% ipython --no-banner

In [1]: import numpy as np

In [2]: from numpy import linalg as LA

In [3]: np.set_printoptions(precision=2, suppress=True, linewidth=200, floatmode="fixed")

In [4]: J = np.load("run6.npy")

In [5]: J
Out[5]: 
array([[ 0,  2, -2],
       [ 0,  0, -1],
       [ 0,  0,  0]])

In [6]: # triangular

In [7]: proj = np.triu(np.array([[1, 0, -2], [0, 1, 1], [2, 0, -1]]), 1) + np.eye(3)

In [8]: B = proj @ J @ LA.inv(proj)

In [9]: np.trace(B), np.trace(J)
Out[9]: (np.float64(0.0), np.int64(0))

In [10]: B
Out[10]: 
array([[ 0.00,  2.00, -4.00],
       [ 0.00,  0.00, -1.00],
       [ 0.00,  0.00,  0.00]])

In [11]: proj @ J - J @ proj
Out[11]: 
array([[ 0.00,  0.00, -2.00],
       [ 0.00,  0.00,  0.00],
       [ 0.00,  0.00,  0.00]])

In [12]: np.poly(B)
Out[12]: array([1.00, 0.00, 0.00, 0.00])

In [13]: LA.matrix_rank(B, rtol=0.1)
Out[13]: np.int64(1)

In [14]: round(float(LA.norm(B, 2) / LA.norm(B)), 2)
Out[14]: 1.0

In [15]: [round(float(x), 2) for x in LA.svd(B, compute_uv=False)[:3]]
Out[15]: [4.56, 0.44, 0.0]

In [16]: np.argsort(-LA.norm(B, axis=0).round(6), kind="stable")[:3]
Out[16]: array([2, 1, 0])

In [17]: np.allclose(J @ J.T, J.T @ J)
Out[17]: False

In [18]: (J + J.T) / 2
Out[18]: 
array([[ 0.00,  1.00, -1.00],
       [ 1.00,  0.00, -0.50],
       [-1.00, -0.50,  0.00]])

In [19]: np.sort(np.abs(LA.eigvals(J)))
Out[19]: array([0.00, 0.00, 0.00])

In [20]: J @ J
Out[20]: 
array([[ 0,  0, -2],
       [ 0,  0,  0],
       [ 0,  0,  0]])

In [21]: round(LA.det(J), 2)
Out[21]: np.float64(0.0)

In [22]: (J - J.T) / 2
Out[22]: 
array([[ 0.00,  1.00, -1.00],
       [-1.00,  0.00, -0.50],
       [ 1.00,  0.50,  0.00]])

In [23]: W0 = np.array([[0, 1, 0, 0, -2, -2, -1],
    ...:     [0, 3, -3, -2, 2, 2, 1],
    ...:     [1, 2, 3, 1, -3, 0, 2],
    ...:     [1, -2, -2, 1, 3, 2, 0],
    ...:     [-1, 0, 3, -1, -2, 0, -1],
    ...:     [-3, -2, 3, -1, 3, -1, -2],
    ...:     [3, 1, 3, 2, 1, -2, 2]])

In [24]: W0
Out[24]: 
array([[ 0,  1,  0,  0, -2, -2, -1],
       [ 0,  3, -3, -2,  2,  2,  1],
       [ 1,  2,  3,  1, -3,  0,  2],
       [ 1, -2, -2,  1,  3,  2,  0],
       [-1,  0,  3, -1, -2,  0, -1],
       [-3, -2,  3, -1,  3, -1, -2],
       [ 3,  1,  3,  2,  1, -2,  2]])

In [25]: x0 = np.array([0, 3, 2, 0, 3, 2, 1])

In [26]: target = W0 @ x0

In [27]: target
Out[27]: array([-8, 14,  5,  3, -1,  5, 10])

In [28]: np.round(LA.solve(W0.T, W0[5]), 2) + 0
Out[28]: array([0.00, 0.00, 0.00, 0.00, 0.00, 1.00, 0.00])

In [29]: np.round(LA.solve(W0, -3 * target), 2) + 0
Out[29]: array([ 0.00, -9.00, -6.00,  0.00, -9.00, -6.00, -3.00])

In [30]: np.round(LA.solve(W0, target), 2) + 0
Out[30]: array([0.00, 3.00, 2.00, 0.00, 3.00, 2.00, 1.00])

In [31]: feats = np.loadtxt("out16.csv", delimiter=",")

In [32]: feats
Out[32]: 
array([[ 3.00,  2.00,  4.00,  1.00, -2.00],
       [-3.00, -2.00,  5.00, -2.00,  2.00],
       [-1.00,  4.00, -4.00, -5.00,  3.00],
       [-1.00, -3.00,  0.00,  4.00,  4.00],
       [-5.00,  5.00, -5.00,  5.00,  5.00],
       [ 0.00,  4.00,  2.00, -4.00,  0.00],
       [ 3.00,  4.00,  5.00,  5.00,  1.00]])

In [33]: x0 = np.array([0, -1, 1, 0, 1])

In [34]: a = np.maximum(feats @ x0, 0)

In [35]: feats * (a > 1e-9)[:, None]
Out[35]: 
array([[ 0.00,  0.00,  0.00,  0.00, -0.00],
       [-3.00, -2.00,  5.00, -2.00,  2.00],
       [-0.00,  0.00, -0.00, -0.00,  0.00],
       [-1.00, -3.00,  0.00,  4.00,  4.00],
       [-0.00,  0.00, -0.00,  0.00,  0.00],
       [ 0.00,  0.00,  0.00, -0.00,  0.00],
       [ 3.00,  4.00,  5.00,  5.00,  1.00]])

In [36]: np.tanh(feats @ x0)
Out[36]: array([ 0.00,  1.00, -1.00,  1.00, -1.00, -0.96,  0.96])

In [37]: feats.T @ a
Out[37]: array([-28.00, -31.00,  55.00,  20.00,  48.00])
